$ ipython --no-banner

In [1]: import numpy as np

In [2]: from numpy import linalg as LA

In [3]: np.set_printoptions(precision=3, suppress=True, linewidth=160)

In [4]: K = np.diag(np.array([3, 3]))

In [5]: print(K)
[[3 0]
 [0 3]]

In [6]: # splits into 2 blocks

In [7]: ev, V = LA.eigh(K)

In [8]: x0 = np.array([3, -2])

In [9]: print(V * np.sqrt(ev) @ V.T)
[[1.732 0.   ]
 [0.    1.732]]

In [10]: print(V * np.abs(ev) @ V.T)
[[3. 0.]
 [0. 3.]]

In [11]: print(V * np.maximum(ev, 0) @ V.T)
[[3. 0.]
 [0. 3.]]

In [12]: print(x0 @ K @ x0 / (x0 @ x0), ev[0], ev[-1])
3.0 3.0 3.0

In [13]: T = np.stack([K, -2 * K, K[::-1]])

In [14]: print((T @ K.T).shape)
(3, 2, 2)

In [15]: print(T.shape)
(3, 2, 2)

In [16]: print(LA.norm(T, axis=(1, 2)))
[4.243 8.485 4.243]

In [17]: x0 = np.array([-2, -1])

In [18]: print(K @ np.eye(2)[0])
[3. 0.]

In [19]: print(K @ x0)
[-6 -3]

In [20]: print(np.sign((K @ x0).round(6)))
[-1 -1]

In [21]: print((K @ x0).argmax())
1

In [22]: print(np.einsum("ij,j->i", K, x0))
[-6 -3]

In [23]: M2 = K / LA.norm(K, axis=1, keepdims=True)

In [24]: C2 = M2 @ M2.T

In [25]: print(C2[0])
[1. 0.]

In [26]: print((C2 - 2 * np.eye(2)).round(6).argmax(axis=1))
[1 0]

In [27]: ev, V = LA.eigh(K)

In [28]: print(LA.eigvalsh(K @ K))
[9. 9.]

In [29]: print(ev.sum(), np.trace(K))
6.0 6

In [30]: print(LA.svd(K, compute_uv=False))
[3. 3.]

In [31]: print(ev)
[3. 3.]

In [32]: print(LA.eigvalsh(K + -2 * np.eye(2)))
[1. 1.]

In [33]: M = np.load("dump.npy")

In [34]: print(M)
[[18 12 18]
 [27 18 27]
 [12  8 12]]

In [35]: # column 2 repeats column 0

In [36]: print(np.unique(M.round(6), axis=0).shape)
(3, 3)

In [37]: rank = LA.matrix_rank(M)

In [38]: print(rank)
1

In [39]: ns = LA.svd(M)[2][rank:].T

In [40]: print([int(LA.matrix_rank(np.delete(M, i, axis=0))) for i in range(3)])
[1, 1, 1]

In [41]: print([int(LA.matrix_rank(M[:, :j + 1])) for j in range(3)])
[1, 1, 1]

In [42]: print(LA.matrix_rank(M.T @ M), LA.matrix_rank(M @ M.T))
1 1

In [43]: print(np.round(M @ ns, 3) + 0)
[[0. 0.]
 [0. 0.]
 [0. 0.]]

In [44]: W = np.array([[1, 2, 0, 4, 1, 2], [0, 5, 1, 4, 0, 4], [3, 2, 4, 5, 1, 1]])

In [45]: coef = np.array([0, 2, 0, 2, 0, 2])

In [46]: H = np.maximum(M @ W + coef, 0)

In [47]: print((H > 0).mean(axis=0))
[1. 1. 1. 1. 1. 1.]

In [48]: print(H)
[[ 72 134  84 212  36 104]
 [108 200 126 317  54 155]
 [ 48  90  56 142  24  70]]

In [49]: cent = np.array([[-2, -1, -2], [0, 1, 0], [0, 1, 0], [0, -2, 1], [1, 2, 2], [0, 2, 0]])

In [50]: print(W @ cent)
[[-1 -1  4]
 [ 0  6  4]
 [-5 -3  1]]

In [51]: P = np.triu(np.array([[1, -2, 2], [-1, -2, 1], [-2, -1, 1]]), 1) + np.eye(3)

In [52]: M2 = P @ M @ LA.inv(P)

In [53]: print(M2)
[[ -12.  -32.   44.]
 [  39.  104. -143.]
 [  12.   32.  -44.]]

In [54]: print(LA.matrix_rank(M2))
1

In [55]: r0 = np.array([-6, -7, -1, 2, 9])

In [56]: mat = -1 * np.eye(5) + np.outer(r0, r0)

In [57]: print(mat)
[[ 35.  42.   6. -12. -54.]
 [ 42.  48.   7. -14. -63.]
 [  6.   7.   0.  -2.  -9.]
 [-12. -14.  -2.   3.  18.]
 [-54. -63.  -9.  18.  80.]]

In [58]: # symmetric, so the eigenvalues are real

In [59]: x0 = np.array([0, 1])

In [60]: target = K @ x0

In [61]: print(target)
[0 3]

In [62]: print(LA.solve(K.T, K[0]))
[1. 0.]

In [63]: print(LA.solve(K, target))
[0. 1.]

In [64]: O, Rm = LA.qr(mat)

In [65]: print(np.allclose(Rm.T @ Rm, mat.T @ mat))
True

In [66]: print(round(float(abs(Rm[0, 0])), 3), round(LA.norm(mat[:, 0]), 3))
78.006 78.006

In [67]: W0 = np.load("layer4.npy")

In [68]: print(W0)
[[ 0.6   -0.2    0.4    0.    -0.6  ]
 [-1.3    1.4    0.4    1.6    0.4  ]
 [ 0.518 -0.241  0.409 -0.033 -0.683]
 [ 1.6    0.5    0.4    0.5    0.2  ]
 [ 0.4    0.4    1.3   -0.7    0.6  ]]

In [69]: x0 = np.array([2, -3, 0, 1, -2])

In [70]: print(np.sign((W0 @ x0).round(6)))
[ 1. -1.  1.  1. -1.]

In [71]: print(LA.norm(W0 @ x0) <= LA.norm(W0, 2) * LA.norm(x0) + 1e-9)
True

In [72]: feats = np.loadtxt("sample17.csv", delimiter=",")

In [73]: print(feats)
[[ 1. -2.  4. -8.]
 [ 1. -1.  1. -1.]
 [ 1.  0.  0.  0.]]

In [74]: W = np.array([[4, 2], [4, 2], [0, 0], [7, 1]])

In [75]: coef = np.array([2, 2])

In [76]: H = np.maximum(feats @ W + coef, 0)

In [77]: print(H)
[[0. 0.]
 [0. 1.]
 [6. 4.]]

In [78]: print(LA.matrix_rank(H))
2

In [79]: print((H > 0).astype(int))
[[0 0]
 [0 1]
 [1 1]]

In [80]: cent = np.array([[-1, -1, 3], [1, -1, -1]])

In [81]: print(W @ cent)
[[-2 -6 10]
 [-2 -6 10]
 [ 0  0  0]
 [-6 -8 20]]
